% python3 -q
>>> import numpy as np
>>> from numpy import linalg as LA
>>> np.set_printoptions(suppress=True, linewidth=200)
>>> rng = np.random.default_rng(91)
>>> K = (rng.random((6, 6)) < 0.3) + np.eye(6)
>>> K /= K.sum(axis=1, keepdims=True)
>>> K.round(2)
array([[0.67, 0.  , 0.  , 0.33, 0.  , 0.  ],
       [0.33, 0.33, 0.  , 0.  , 0.33, 0.  ],
       [0.  , 0.  , 0.33, 0.33, 0.  , 0.33],
       [0.  , 0.  , 0.  , 1.  , 0.  , 0.  ],
       [0.  , 0.  , 0.  , 0.  , 1.  , 0.  ],
       [0.5 , 0.  , 0.  , 0.  , 0.  , 0.5 ]])
>>> # a transition matrix
>>> np.round(np.sort(np.abs(LA.eigvals(K))), 2)
array([0.33, 0.33, 0.5 , 0.67, 1.  , 1.  ])
>>> np.round((K - K.T) / 2, 2)
array([[ 0.  , -0.17,  0.  ,  0.17,  0.  , -0.25],
       [ 0.17,  0.  ,  0.  ,  0.  ,  0.17,  0.  ],
       [ 0.  ,  0.  ,  0.  ,  0.17,  0.  ,  0.17],
       [-0.17,  0.  , -0.17,  0.  ,  0.  ,  0.  ],
       [ 0.  , -0.17,  0.  ,  0.  ,  0.  ,  0.  ],
       [ 0.25,  0.  , -0.17,  0.  ,  0.  ,  0.  ]])
>>> round(LA.det(K), 2)
np.float64(0.04)
>>> np.round(np.abs(LA.eigvals(K)).max(), 2)
np.float64(1.0)
>>> K.inv()
Traceback (most recent call last):
  File "<python-input-12>", line 1, in <module>
    K.inv()
    ^^^^^
AttributeError: 'numpy.ndarray' object has no attribute 'inv'
>>> round(float(np.trace(K)), 2)
3.83
>>> u = np.array([3, 6, 3])
>>> np.array([np.convolve(row, u, "same") for row in K])
array([[4. , 2. , 1. , 2. , 1. , 0. ],
       [3. , 3. , 1. , 1. , 2. , 1. ],
       [0. , 1. , 3. , 3. , 2. , 2. ],
       [0. , 0. , 3. , 6. , 3. , 0. ],
       [0. , 0. , 0. , 3. , 6. , 3. ],
       [3. , 1.5, 0. , 0. , 1.5, 3. ]])
>>> np.round(np.cross(K[1, :3], K[5, :3]), 2)
array([ 0.  ,  0.  , -0.17])
>>> np.round(np.correlate(K[1], K[5], "full"), 2)
array([0.17, 0.17, 0.  , 0.  , 0.17, 0.17, 0.17, 0.  , 0.  , 0.17, 0.  ])
>>> labels = rng.permutation(6)
>>> Y = K[:, labels] * rng.choice([-1, 1], 6)
>>> Y.round(2)
array([[-0.  , -0.67,  0.  , -0.33, -0.  , -0.  ],
       [-0.  , -0.33,  0.33, -0.  , -0.33, -0.  ],
       [-0.33, -0.  ,  0.  , -0.33, -0.  , -0.33],
       [-0.  , -0.  ,  0.  , -1.  , -0.  , -0.  ],
       [-0.  , -0.  ,  0.  , -0.  , -1.  , -0.  ],
       [-0.5 , -0.5 ,  0.  , -0.  , -0.  , -0.  ]])
>>> Uu, _, VT = LA.svd(K.T @ Y)
>>> np.round(LA.lstsq(K, Y)[0], 2) + 0
array([[ 0., -1.,  0.,  0.,  0.,  0.],
       [ 0.,  0.,  1.,  0.,  0.,  0.],
       [ 0.,  0.,  0.,  0.,  0., -1.],
       [ 0.,  0.,  0., -1.,  0.,  0.],
       [ 0.,  0.,  0.,  0., -1.,  0.],
       [-1.,  0.,  0.,  0.,  0.,  0.]])
>>> labels
array([5, 0, 1, 3, 4, 2])
>>> np.round(Uu @ VT, 2) + 0
array([[ 0., -1.,  0.,  0.,  0.,  0.],
       [ 0.,  0.,  1.,  0.,  0.,  0.],
       [ 0.,  0.,  0.,  0.,  0., -1.],
       [ 0.,  0.,  0., -1.,  0.,  0.],
       [ 0.,  0.,  0.,  0., -1.,  0.],
       [-1.,  0.,  0.,  0.,  0.,  0.]])
>>> Y = np.array([[0, 5, 4, 0, 2, 5, 4, 0],
...     [1, 1, 4, 2, 2, 5, 1, 4],
...     [3, 1, 4, 2, 1, 1, 0, 2],
...     [3, 1, 4, 0, 5, 1, 3, 4],
...     [5, 2, 2, 5, 1, 3, 1, 3],
...     [4, 0, 2, 3, 1, 0, 4, 5],
...     [2, 0, 0, 5, 3, 5, 4, 2],
...     [3, 3, 4, 5, 4, 0, 4, 4]])
>>> basis = np.array([[3, 1, 0], [1, 2, 2], [2, 1, 0]])
>>> A = np.block([[Y, np.array([[1, 1, 0],
...     [1, 0, 2],
...     [1, 2, 2],
...     [0, 2, 2],
...     [0, 2, 1],
...     [0, 2, 2],
...     [0, 1, 1],
...     [2, 1, 2]])], [np.zeros((3, 8)), basis]])
>>> A
array([[0., 5., 4., 0., 2., 5., 4., 0., 1., 1., 0.],
       [1., 1., 4., 2., 2., 5., 1., 4., 1., 0., 2.],
       [3., 1., 4., 2., 1., 1., 0., 2., 1., 2., 2.],
       [3., 1., 4., 0., 5., 1., 3., 4., 0., 2., 2.],
       [5., 2., 2., 5., 1., 3., 1., 3., 0., 2., 1.],
       [4., 0., 2., 3., 1., 0., 4., 5., 0., 2., 2.],
       [2., 0., 0., 5., 3., 5., 4., 2., 0., 1., 1.],
       [3., 3., 4., 5., 4., 0., 4., 4., 2., 1., 2.],
       [0., 0., 0., 0., 0., 0., 0., 0., 3., 1., 0.],
       [0., 0., 0., 0., 0., 0., 0., 0., 1., 2., 2.],
       [0., 0., 0., 0., 0., 0., 0., 0., 2., 1., 0.]])
>>> labels = rng.permutation(11)
>>> labels
array([ 3,  0,  2, 10,  6,  8,  4,  5,  9,  7,  1])
>>> Y = A[labels][:, labels]
>>> np.allclose(Y, A)
False
>>> np.trace(Y)
np.float64(19.0)
>>> Y
array([[0., 3., 4., 2., 3., 0., 5., 1., 2., 4., 1.],
       [0., 0., 4., 0., 4., 1., 2., 5., 1., 0., 5.],
       [2., 3., 4., 2., 0., 1., 1., 1., 2., 2., 1.],
       [0., 0., 0., 0., 0., 2., 0., 0., 1., 0., 0.],
       [5., 2., 0., 1., 4., 0., 3., 5., 1., 2., 0.],
       [0., 0., 0., 0., 0., 3., 0., 0., 1., 0., 0.],
       [5., 5., 2., 1., 1., 0., 1., 3., 2., 3., 2.],
       [3., 4., 2., 2., 4., 0., 1., 0., 2., 5., 0.],
       [0., 0., 0., 2., 0., 1., 0., 0., 2., 0., 0.],
       [5., 3., 4., 2., 4., 2., 4., 0., 1., 4., 3.],
       [2., 1., 4., 2., 1., 1., 2., 5., 0., 4., 1.]])
>>> round(LA.det(Y), 2), round(float(LA.det(A[labels])), 2)
(np.float64(341376.0), -341376.0)
>>> Uu, sig, VT = LA.svd(A, full_matrices=False)
>>> Uu.shape, sig.shape, VT.shape
((11, 11), (11,), (11, 11))
>>> np.abs(Uu[:, 0]).round(6).argmax()
np.int64(7)
>>> np.round(VT @ VT.T, 2) + 0
array([[1., 0., 0., 0., 0., 0., 0., 0., 0., 0., 0.],
       [0., 1., 0., 0., 0., 0., 0., 0., 0., 0., 0.],
       [0., 0., 1., 0., 0., 0., 0., 0., 0., 0., 0.],
       [0., 0., 0., 1., 0., 0., 0., 0., 0., 0., 0.],
       [0., 0., 0., 0., 1., 0., 0., 0., 0., 0., 0.],
       [0., 0., 0., 0., 0., 1., 0., 0., 0., 0., 0.],
       [0., 0., 0., 0., 0., 0., 1., 0., 0., 0., 0.],
       [0., 0., 0., 0., 0., 0., 0., 1., 0., 0., 0.],
       [0., 0., 0., 0., 0., 0., 0., 0., 1., 0., 0.],
       [0., 0., 0., 0., 0., 0., 0., 0., 0., 1., 0.],
       [0., 0., 0., 0., 0., 0., 0., 0., 0., 0., 1.]])
>>> np.round(np.abs(VT[0]), 2)
array([0.35, 0.21, 0.38, 0.37, 0.32, 0.3 , 0.35, 0.4 , 0.09, 0.18, 0.2 ])
